$ python3 -q
>>> import numpy as np
>>> import numpy.linalg as la
>>> np.set_printoptions(precision=3, suppress=True, linewidth=140)
>>> rd = lambda a: np.round(a, 3) + 0
>>> X = np.loadtxt("dump.csv", delimiter=",")
>>> X
array([[-0.2  , -1.5  ,  1.4  ,  0.   , -0.4  , -1.7  , -2.7  , -0.5  , -1.94 ],
       [ 0.4  ,  1.3  , -1.2  ,  1.4  ,  0.2  , -0.3  , -1.8  ,  0.5  ,  0.624],
       [ 1.4  ,  0.4  ,  0.1  ,  0.2  , -2.1  ,  1.3  , -0.3  , -0.8  , -8.368],
       [ 0.1  , -1.4  ,  0.7  , -0.5  , -0.6  ,  3.4  , -0.6  ,  1.3  , -2.67 ],
       [ 0.3  , -0.6  ,  0.3  , -0.7  ,  0.2  ,  0.8  ,  1.   , -0.6  ,  1.069],
       [ 0.8  ,  1.7  , -0.3  ,  0.6  ,  0.4  , -1.3  , -1.3  ,  0.7  ,  1.961],
       [-0.6  , -0.3  , -1.   , -0.3  ,  2.1  ,  1.5  , -0.5  ,  0.9  ,  8.348],
       [-0.1  , -0.7  , -0.7  , -0.5  ,  0.4  , -0.4  ,  0.3  ,  1.1  ,  1.756],
       [-1.8  ,  0.2  ,  1.1  , -0.6  , -2.   ,  0.9  ,  1.4  , -0.4  , -8.428],
       [ 0.1  , -0.1  ,  0.5  ,  0.2  , -0.2  ,  0.2  , -0.3  , -0.4  , -1.059],
       [-1.1  , -0.5  , -0.8  , -1.8  ,  1.6  , -0.6  , -2.3  ,  0.9  ,  6.162],
       [-0.7  ,  1.6  , -0.3  , -0.5  ,  0.3  ,  1.7  ,  2.   ,  0.   ,  0.559],
       [ 0.6  , -0.2  , -0.8  ,  0.2  ,  0.2  ,  1.1  ,  0.3  ,  0.4  ,  1.201],
       [-0.9  ,  0.9  , -1.   , -1.1  ,  0.5  ,  0.3  ,  0.2  ,  0.4  ,  1.951],
       [ 1.   , -1.5  ,  0.3  , -1.8  , -0.6  ,  1.   ,  0.2  ,  0.9  , -2.121],
       [-1.4  ,  1.9  ,  0.6  , -0.8  ,  0.2  ,  0.2  , -1.1  , -0.7  ,  0.336],
       [-0.4  ,  0.7  , -0.8  , -0.7  ,  0.   ,  0.8  , -0.9  ,  0.2  ,  0.257],
       [-0.4  , -0.4  ,  0.3  ,  0.6  ,  0.1  , -0.1  , -0.4  ,  0.9  , -0.048],
       [-0.9  ,  0.3  , -1.1  ,  1.6  ,  0.6  , -0.8  ,  0.1  , -1.3  ,  2.2  ],
       [-0.8  ,  1.6  ,  1.   ,  0.3  , -0.5  , -0.6  , -0.3  ,  0.5  , -1.97 ],
       [ 0.6  ,  0.1  ,  1.1  ,  1.6  ,  0.1  ,  0.7  ,  0.   ,  0.1  ,  0.188],
       [-1.8  ,  1.   ,  1.2  , -1.   ,  0.   , -0.5  , -0.6  , -0.6  , -0.642],
       [ 0.4  , -1.3  ,  1.6  ,  0.5  ,  0.8  ,  0.   , -1.1  ,  1.2  ,  3.743],
       [-0.2  , -2.2  , -0.8  , -0.1  , -0.6  , -1.2  , -0.2  ,  0.   , -2.323],
       [-2.5  , -0.1  , -0.2  ,  2.   , -0.5  , -0.2  , -0.1  , -0.2  , -2.106],
       [-1.7  , -1.9  ,  0.2  ,  0.8  ,  0.7  ,  0.5  , -0.3  ,  0.5  ,  2.594],
       [ 1.6  , -0.1  ,  1.3  , -0.3  ,  0.8  ,  0.   , -0.1  , -0.9  ,  3.402],
       [ 1.8  , -0.7  , -0.5  , -0.6  , -0.7  ,  0.5  ,  0.3  , -0.7  , -3.085],
       [-1.3  , -1.5  ,  0.3  , -0.9  , -0.8  , -0.2  ,  0.4  ,  0.4  , -2.799],
       [-0.3  , -0.9  ,  1.2  ,  0.5  , -0.8  ,  1.7  ,  0.5  ,  0.5  , -3.323],
       [-1.3  ,  1.1  , -1.1  , -0.7  , -0.7  ,  0.   , -0.6  ,  1.   , -2.846],
       [-0.4  ,  0.9  ,  1.6  , -1.1  ,  0.8  , -1.   ,  0.9  ,  0.1  ,  3.015],
       [ 0.4  , -1.9  ,  1.9  ,  1.1  ,  2.3  ,  0.9  ,  0.8  , -1.2  ,  8.832],
       [ 1.5  ,  0.1  ,  0.4  , -0.2  ,  0.6  , -1.8  , -1.6  ,  0.   ,  2.47 ],
       [-0.2  ,  0.5  , -1.8  , -0.6  ,  0.6  , -0.9  ,  0.2  ,  0.4  ,  2.303],
       [-0.1  , -0.7  , -0.9  , -1.1  , -1.8  , -0.4  , -1.1  ,  0.8  , -6.901],
       [-1.9  , -1.6  , -1.   ,  0.   ,  1.2  , -1.   ,  0.4  , -1.8  ,  4.827],
       [-0.2  ,  0.4  ,  1.3  , -0.4  ,  0.5  ,  0.2  , -0.5  , -0.6  ,  1.899]])
>>> cen = X - X.mean(axis=0)
>>> V = la.svd(cen)[2][:8]
>>> other = cen - cen @ V.T @ V
>>> rd(other.std(axis=0))
array([0.001, 0.001, 0.001, 0.   , 0.055, 0.001, 0.001, 0.002, 0.014])
>>> rd(np.diag(V.T @ V))
array([0.999, 1.   , 1.   , 1.   , 0.061, 1.   , 1.   , 0.999, 0.941])
>>> la.norm(other, axis=1).round(6).argmax()
np.int64(17)
>>> rd(np.cov(cen @ V.T, rowvar=False))
array([[15.504,  0.   ,  0.   ,  0.   ,  0.   ,  0.   ,  0.   ,  0.   ],
       [ 0.   ,  1.564,  0.   ,  0.   ,  0.   ,  0.   ,  0.   ,  0.   ],
       [ 0.   ,  0.   ,  1.248,  0.   ,  0.   ,  0.   ,  0.   ,  0.   ],
       [ 0.   ,  0.   ,  0.   ,  1.064,  0.   ,  0.   ,  0.   ,  0.   ],
       [ 0.   ,  0.   ,  0.   ,  0.   ,  1.032,  0.   ,  0.   ,  0.   ],
       [ 0.   ,  0.   ,  0.   ,  0.   ,  0.   ,  0.752,  0.   ,  0.   ],
       [ 0.   ,  0.   ,  0.   ,  0.   ,  0.   ,  0.   ,  0.678,  0.   ],
       [ 0.   ,  0.   ,  0.   ,  0.   ,  0.   ,  0.   ,  0.   ,  0.317]])
>>> f, g = X[21], X[15]
>>> rd(f @ g)
np.float64(6.704)
>>> pr = (f @ g) / (f @ f) * f
>>> rd((g - pr) @ f)
np.float64(0.0)
>>> W1 = np.array([[1, 0],
...     [-1, 0],
...     [-2, -2],
...     [2, -2],
...     [-1, 1],
...     [-1, 1],
...     [-2, -2],
...     [2, -1],
...     [1, 0]])
>>> coef = np.array([1, 2])
>>> hid = np.maximum(X @ W1 + coef, 0)
>>> rd((hid > 0).mean(axis=0))
array([0.605, 0.789])
>>> Z = np.array([[1, 2, -1], [-3, 3, -3]])
>>> W1 @ Z
array([[  1,   2,  -1],
       [ -1,  -2,   1],
       [  4, -10,   8],
       [  8,  -2,   4],
       [ -4,   1,  -2],
       [ -4,   1,  -2],
       [  4, -10,   8],
       [  5,   1,   1],
       [  1,   2,  -1]])
>>> other = np.c_[X[:, :4] @ np.array([[-7, 4, 7, 5], [-7, 9, 6, 5], [5, 5, -5, -3], [4, 1, -2, -1]]), np.array([9, 7, -4, -5, -3, -7, -1, -6, -8, -9, -4, 8, -5, -8, 6, 0, 1, -3, -9, 4, -1, 5, 2, 0, -9, 4, -7, 9, -9, -3, 6, -3, -8, -6, -9, 6, -2, -7])]
>>> rd(other)
array([[ 18.9,  -7.3, -17.4, -12.7,   9. ],
       [-12.3,   8.7,  13.8,  10.7,   7. ],
       [-11.3,   9.9,  11.3,   8.5,  -4. ],
       [ 10.6,  -9.2, -10.2,  -8.1,  -5. ],
       [  0.8,  -3.4,  -1.6,  -1.7,  -3. ],
       [-16.6,  17.6,  16.1,  12.8,  -7. ],
       [  0.1, -10.4,  -0.4,  -1.2,  -1. ],
       [  0.1, -10.7,  -0.4,  -1.4,  -6. ],
       [ 14.3,  -0.5, -15.7, -10.7,  -8. ],
       [  3.3,   2.2,  -2.8,  -1.7,  -9. ],
       [  0. , -14.7,  -3.1,  -3.8,  -4. ],
       [ -9.8,   9.6,   7.2,   5.9,   8. ],
       [ -6. ,  -3.2,   6.6,   4.2,  -5. ],
       [ -9.4,  -1.6,   6.3,   4.1,  -8. ],
       [ -2.2,  -9.8,   0.1,  -1.6,   6. ],
       [ -3.7,  13.7,   0.2,   1.5,   0. ],
       [ -8.9,   0. ,   6.8,   4.6,   1. ],
       [  9.5,  -3.1,  -7.9,  -5.5,  -3. ],
       [  5.1,  -4.8,  -2.2,  -1.3,  -9. ],
       [  0.6,  16.5,  -1.6,   0.7,   4. ],
       [  7. ,  10.4,  -3.9,  -1.4,  -1. ],
       [  7.6,   6.8, -10.6,  -6.6,   5. ],
       [ 16.3,  -1.6, -14. ,  -9.8,   2. ],
       [ 12.4, -24.7, -10.4,  -9.5,   0. ],
       [ 25.2,  -9.9, -21.1, -14.4,  -9. ],
       [ 29.4, -22.1, -25.9, -19.4,   4. ],
       [ -5.2,  11.7,   4.7,   3.9,  -7. ],
       [-12.6,  -2.2,  12.1,   7.6,   9. ],
       [ 17.5, -18.1, -17.8, -14. ,  -9. ],
       [ 16.4,  -2.8, -14.5, -10.1,  -3. ],
       [ -6.9,  -1.5,   4.4,   3. ,   6. ],
       [  0.1,  13.4,  -3.2,  -1.2,  -3. ],
       [ 24.4,  -4.9, -20.3, -14.3,  -8. ],
       [-10. ,   8.7,   9.5,   7. ,  -6. ],
       [-13.5,  -5.9,  11.8,   7.5,  -9. ],
       [ -3.3, -12.3,   1.8,  -0.2,   6. ],
       [ 19.5, -27. , -17.9, -14.5,  -2. ],
       [  3.5,   8.9,  -4.7,  -2.5,  -7. ]])
>>> rd(la.lstsq(X, other[:, 0])[0])
array([-7., -7.,  5.,  4.,  0.,  0.,  0.,  0.,  0.])
>>> la.matrix_rank(np.c_[X, other])
np.int64(10)
>>> la.matrix_rank(other)
np.int64(5)
>>> rd(la.norm(la.qr(X)[0].T @ other, axis=0) ** 2 / ((other ** 2).sum(axis=0) + 1e-12))
array([1.  , 1.  , 1.  , 1.  , 0.14])
>>> other = X / np.sqrt((X ** 2).mean(axis=1, keepdims=True))
>>> la.matrix_rank(other) == la.matrix_rank(X)
np.True_
>>> rd(la.norm(other, axis=1))
array([3., 3., 3., 3., 3., 3., 3., 3., 3., 3., 3., 3., 3., 3., 3., 3., 3., 3., 3., 3., 3., 3., 3., 3., 3., 3., 3., 3., 3., 3., 3., 3., 3.,
       3., 3., 3., 3., 3.])
>>> arr = np.load("w.npy")
>>> arr
array([[18.982, 19.87 , 24.002, 26.649, 35.212, 25.781, 28.006,  6.822, 19.913, 16.128, 12.573, 12.926,  3.89 ],
       [ 4.632,  6.271, 11.598, 10.348, 13.099, 14.761, 10.119,  3.149,  7.061,  5.769, 11.766,  7.092,  1.543],
       [27.957, 16.235, 32.05 , 30.02 , 37.132, 27.3  , 30.348, 11.241, 23.491, 23.698, 22.465, 20.917,  5.405],
       [25.155, 19.392, 17.694, 30.702, 36.736, 24.222, 33.795,  8.975, 24.222, 22.921, 13.496,  8.189,  6.162],
       [20.016, 10.206,  7.06 , 20.717, 23.23 , 12.132, 23.966,  6.88 , 16.835, 18.927,  7.969,  2.264,  4.552],
       [13.715, 10.859, 13.101, 17.014, 20.961, 13.998, 17.82 ,  5.156, 12.333, 11.972,  8.12 ,  6.91 ,  2.746],
       [ 4.306,  5.985, 12.214, 10.124, 12.586, 15.147,  9.929,  3.138,  7.009,  5.765, 10.883,  6.877,  1.275],
       [18.766, 20.106, 23.742, 27.063, 35.298, 26.111, 28.205,  6.617, 20.48 , 15.46 , 12.874, 13.066,  3.924],
       [25.143, 13.254, 24.53 , 26.618, 32.095, 22.828, 27.813,  9.944, 21.219, 23.247, 20.24 , 15.297,  4.855],
       [ 8.074,  5.722, 25.015,  8.785, 14.122, 15.447,  5.769,  4.495,  6.047,  5.336, 15.311, 19.12 ,  0.127],
       [16.977,  7.943, 26.888, 15.946, 21.12 , 16.646, 13.988,  7.115, 11.894, 13.436, 17.953, 20.471,  2.016]])
>>> W1 = np.array([[2, -1, 0, 0, 1],
...     [0, -1, 1, 0, -2],
...     [0, 1, 1, -1, -2],
...     [2, 0, 1, 1, 1],
...     [-1, -1, 2, 1, -1],
...     [1, -1, -2, -2, 2],
...     [-1, 1, 1, -2, -1],
...     [2, 0, 2, 2, -1],
...     [-1, -1, 2, -1, -1],
...     [1, 1, 0, 2, 0],
...     [2, 2, -2, 0, 1],
...     [2, 0, 2, 1, 0],
...     [2, -2, 2, 2, 1]])
>>> coef = np.array([-7, 6, 9, 7, -2])
>>> hid = np.maximum(arr @ W1 + coef, 0)
>>> la.matrix_rank(hid)
np.int64(4)
>>> rd((hid > 0).mean(axis=0))
array([1.   , 0.364, 1.   , 0.545, 0.   ])
>>> Z = np.array([[-5, -9, -2], [-7, -9, 1], [-9, 1, 2], [-8, 3, 8], [1, -5, 3]])
>>> W1 @ Z
array([[ -2, -14,  -2],
       [ -4,  20,  -5],
       [-10,  -1, -11],
       [-26, -19,   9],
       [-15,  28,  10],
       [ 38, -18, -17],
       [  4,   0, -14],
       [-45,  -5,  13],
       [  1,  22,  -6],
       [-28, -12,  15],
       [ -5, -43,  -3],
       [-36, -13,   8],
       [-29,   3,  17]])
>>> (hid @ Z).round(6).argmax(axis=1)
array([2, 2, 2, 2, 2, 2, 2, 2, 2, 2, 2])
